>>> import numpy as np
>>> np.set_printoptions(precision=3, suppress=True, linewidth=200, floatmode="fixed")
>>> def rd(a):
...     return np.round(a, 3) + 0
... 
>>> F = np.array([[1.1, -0.5, -0.6, -0.3],
...     [1.5, 2.0, 0.8, 1.0],
...     [0.1, 0.7, -1.0, 1.3],
...     [0.4, 2.2, -0.5, 0.8],
...     [-2.1, -1.1, -2.1, 0.6],
...     [-0.8, 0.1, 0.5, 0.1],
...     [-0.5, -0.4, 0.4, -1.1],
...     [-0.7, -0.7, 0.2, -3.0]])
>>> rng = np.random.default_rng(312350)
>>> F[2] = F[6] + 0.3 * rng.normal(size=4)
>>> print(rd(F))
[[ 1.100 -0.500 -0.600 -0.300]
 [ 1.500  2.000  0.800  1.000]
 [-0.624  0.047  0.448 -1.549]
 [ 0.400  2.200 -0.500  0.800]
 [-2.100 -1.100 -2.100  0.600]
 [-0.800  0.100  0.500  0.100]
 [-0.500 -0.400  0.400 -1.100]
 [-0.700 -0.700  0.200 -3.000]]
>>> theta = np.radians(60)
>>> Rm = np.eye(4)
>>> Rm[0, 0] = Rm[3, 3] = np.cos(theta)
>>> Rm[0, 3], Rm[3, 0] = -np.sin(theta), np.sin(theta)
>>> print(rd(Rm))
[[ 0.500  0.000  0.000 -0.866]
 [ 0.000  1.000  0.000  0.000]
 [ 0.000  0.000  1.000  0.000]
 [ 0.866  0.000  0.000  0.500]]
>>> Y = F @ Rm.T
>>> print(np.allclose(np.linalg.norm(F, axis=1), np.linalg.norm(Y, axis=1)))
True
>>> Y = Rm / np.linalg.norm(Rm, axis=1, keepdims=True)
>>> gram = Y @ Y.T
>>> print(np.degrees(np.arccos(np.clip(gram[0, 3], -1, 1))))
90.0
>>> print(rd(np.linalg.norm(Y, axis=1)))
[1.000 1.000 1.000 1.000]
>>> print((gram - 2 * np.eye(4)).round(6).argmax(axis=1))
[1 0 0 0]
>>> print((np.abs(gram) > 0.9).astype(int))
[[1 0 0 0]
 [0 1 0 0]
 [0 0 1 0]
 [0 0 0 1]]
>>> x = np.array([1, 3, 1, 1])
>>> y = F @ x
>>> try:
...     np.linalg.solve(F, y)
... except np.linalg.LinAlgError as e:
...     print(repr(e))
... 
LinAlgError('Last 2 dimensions of the array must be square')
>>> print(rd(np.linalg.pinv(F) @ F))
[[1.000 0.000 0.000 0.000]
 [0.000 1.000 0.000 0.000]
 [0.000 0.000 1.000 0.000]
 [0.000 0.000 0.000 1.000]]
>>> print(rd(np.linalg.solve(F.T @ F, F.T @ y)))
[1.000 3.000 1.000 1.000]
>>> y = y + 0.3 * rng.normal(size=8)
>>> print(rd(y))
[-0.935  9.649 -1.395  7.201 -6.780 -0.014 -2.054 -5.718]
>>> coef, *_ = np.linalg.lstsq(F, y)
>>> print(rd(F.T @ (y - F @ coef)))
[0.000 0.000 0.000 0.000]
>>> print(rd(coef))
[1.100 2.994 0.928 0.959]
>>> x = np.array([0, 0, 2, 2])
>>> print(rd(F @ np.ones(4)))
[-0.300  5.300 -1.678  2.900 -4.700 -0.100 -1.600 -4.200]
>>> A = np.eye(8, dtype=int)[rng.permutation(8)]
>>> print(A)
[[0 0 0 0 0 0 0 1]
 [1 0 0 0 0 0 0 0]
 [0 0 0 0 0 1 0 0]
 [0 0 0 0 0 0 1 0]
 [0 0 0 0 1 0 0 0]
 [0 1 0 0 0 0 0 0]
 [0 0 1 0 0 0 0 0]
 [0 0 0 1 0 0 0 0]]
>>> labels = rng.permutation(8)
>>> print(labels)
[0 6 4 3 1 5 2 7]
>>> Y = A[labels][:, labels]
>>> print(np.diag(Y))
[0 0 1 0 0 0 0 0]
>>> print(np.allclose(Y, A))
False
>>> data = np.load("out0.npy")
>>> print(data)
[[ 0.492  0.008 -2.849  0.593  0.537]
 [-1.680  0.944 -0.009  2.167  0.768]
 [-0.498  0.286  1.862  1.186 -1.948]
 [ 1.654 -1.131 -0.309 -1.368 -1.737]
 [ 1.761 -1.211  1.937  0.825 -0.038]
 [ 0.420  1.462 -2.490  0.698  0.023]
 [-0.275 -0.742  2.670  0.685  0.882]
 [-1.504  0.385  1.901  1.554 -0.749]
 [ 1.127  2.065 -1.469 -1.123  0.216]
 [ 0.859  0.970 -1.118 -0.440  2.424]
 [ 1.856  1.750 -0.342 -0.086 -1.539]
 [ 0.992  0.119 -1.197 -1.558 -2.035]
 [ 0.650 -0.036  2.866  0.582  0.157]
 [-0.711  2.274  1.272  0.955  0.892]
 [ 0.524  1.860 -0.198  1.308 -1.874]
 [-1.455  1.219 -0.560 -1.588  1.601]
 [ 1.848  0.811  1.186 -0.257  1.859]
 [-1.239  0.255  1.077 -2.170 -1.238]
 [ 0.454  1.377 -0.070 -0.437  2.589]
 [ 1.787  2.021  0.098  1.302 -0.120]
 [-0.727  0.040  1.950  1.678 -1.361]
 [ 1.939 -1.951  0.082 -1.158  0.290]
 [ 2.285  0.082 -1.870 -0.157  0.502]
 [ 0.381  1.285  2.516 -0.848 -0.390]
 [-2.612 -0.073  1.428 -0.053 -0.358]
 [-1.039  1.151  2.263  0.104 -1.209]
 [-1.557  1.065  1.347  1.898  0.168]
 [ 0.754  1.729  0.508 -2.129  0.807]
 [ 0.339 -0.690  2.081 -1.156  1.656]
 [ 0.526  1.173  0.120  1.502 -2.254]
 [-1.459 -0.521  2.269  0.710 -0.973]
 [ 2.139 -0.539  1.595 -0.738 -1.022]
 [-2.675  0.056 -1.225 -0.319  0.490]
 [-2.560 -1.363 -0.070 -0.135 -0.751]
 [-0.042  1.864 -1.879 -0.617 -1.271]
 [ 0.615  2.392 -0.198  0.081 -1.690]
 [ 1.357  1.685 -1.370 -0.824 -1.328]
 [ 1.089 -0.107  0.115  1.890 -2.054]
 [-1.027  0.106  2.012 -1.951 -0.280]
 [ 0.842 -2.012  0.377 -1.374  1.487]
 [-0.019 -1.615  0.317  2.028 -1.477]
 [-1.204 -1.804 -0.923  1.686  0.775]]
>>> Y = np.c_[data[:, :4] @ np.array([[1, 4, 4, 2], [-2, 3, 2, -1], [1, -1, -1, -1], [-5, 3, -3, 5]]), np.array([2, 2, -3, 5, 0, -3, -6, -8, -9, 3, -2, -7, 9, 5, -5, 7, -2, 8, -4, -7, 1, 7, 1, -2, 7, 0, -3, -2, -5, -3, -7, -6, -7, -2, -4, 2, 5, -4, -9, 9, 8, -2])]
>>> print(rd(Y))
[[ -5.338   6.620   3.054   6.790   2.000]
 [-14.412   2.622 -11.324   6.540   2.000]
 [ -5.138   0.562  -6.840   2.786  -3.000]
 [ 10.447  -0.572   8.767  -2.092   5.000]
 [  1.995   3.949   0.210   6.921   0.000]
 [ -8.484  10.650   5.000   5.358  -3.000]
 [  0.454  -3.941  -7.309   0.947  -6.000]
 [ -8.143  -2.100 -11.809   2.476  -8.000]
 [  1.143   8.803  13.476  -3.957  -9.000]
 [  0.001   6.144   7.814  -0.334   3.000]
 [ -1.556  12.758  11.524   1.874  -2.000]
 [  7.347   0.848  10.077  -4.728  -7.000]
 [  0.678   1.372  -2.084   1.380   9.000]
 [ -8.762   5.571  -2.433  -0.193   5.000]
 [ -9.934  11.798   2.090   5.926  -5.000]
 [  3.487  -6.367   1.942 -11.509   7.000]
 [  2.697   7.868   8.599   0.414  -2.000]
 [ 10.178 -11.778   0.987 -14.660   8.000]
 [ -0.185   4.706   5.951  -2.584  -4.000]
 [ -8.667  17.019   7.186   7.965  -7.000]
 [ -7.247   0.296  -9.812   4.946   1.000]
 [ 11.713  -1.653   7.246  -0.043   7.000]
 [  1.036  10.785  11.645   5.573   1.000]
 [  4.567   0.319   4.122  -7.279  -2.000]
 [ -0.773 -12.254 -11.863  -6.844   7.000]
 [ -1.598  -2.654  -4.429  -4.972   0.000]
 [-11.830   1.314 -11.139   3.964  -3.000]
 [  8.449   1.308  12.353 -11.374  -2.000]
 [  9.580  -6.263   1.363  -6.493  -5.000]
 [ -9.210  10.009  -0.176   7.269  -3.000]
 [ -1.698  -7.538 -11.277  -1.116  -7.000]
 [  8.502   3.130   8.097  -0.468  -6.000]
 [ -2.417 -10.264  -8.406  -5.776  -7.000]
 [  0.771 -14.664 -12.491  -4.362  -2.000]
 [ -2.564   5.452   7.290  -3.154  -4.000]
 [ -4.772  10.077   7.199  -0.559   2.000]
 [  0.737   9.381  12.640  -1.721   5.000]
 [ -8.032   9.590  -1.643  11.620  -4.000]
 [ 10.528 -11.655  -0.055 -13.927  -9.000]
 [ 12.113  -7.167   3.089  -3.551   9.000]
 [ -6.612   0.846  -9.707  11.400   8.000]
 [ -6.949  -4.247 -12.559   8.749  -2.000]]
>>> print(np.linalg.matrix_rank(Y))
5
>>> print(rd(np.linalg.lstsq(data, Y[:, 0])[0]))
[ 1.000 -2.000  1.000 -5.000  0.000]
>>> print(rd(np.linalg.norm(np.linalg.qr(data)[0].T @ Y, axis=0) ** 2 / ((Y ** 2).sum(axis=0) + 1e-12)))
[1.000 1.000 1.000 1.000 0.089]
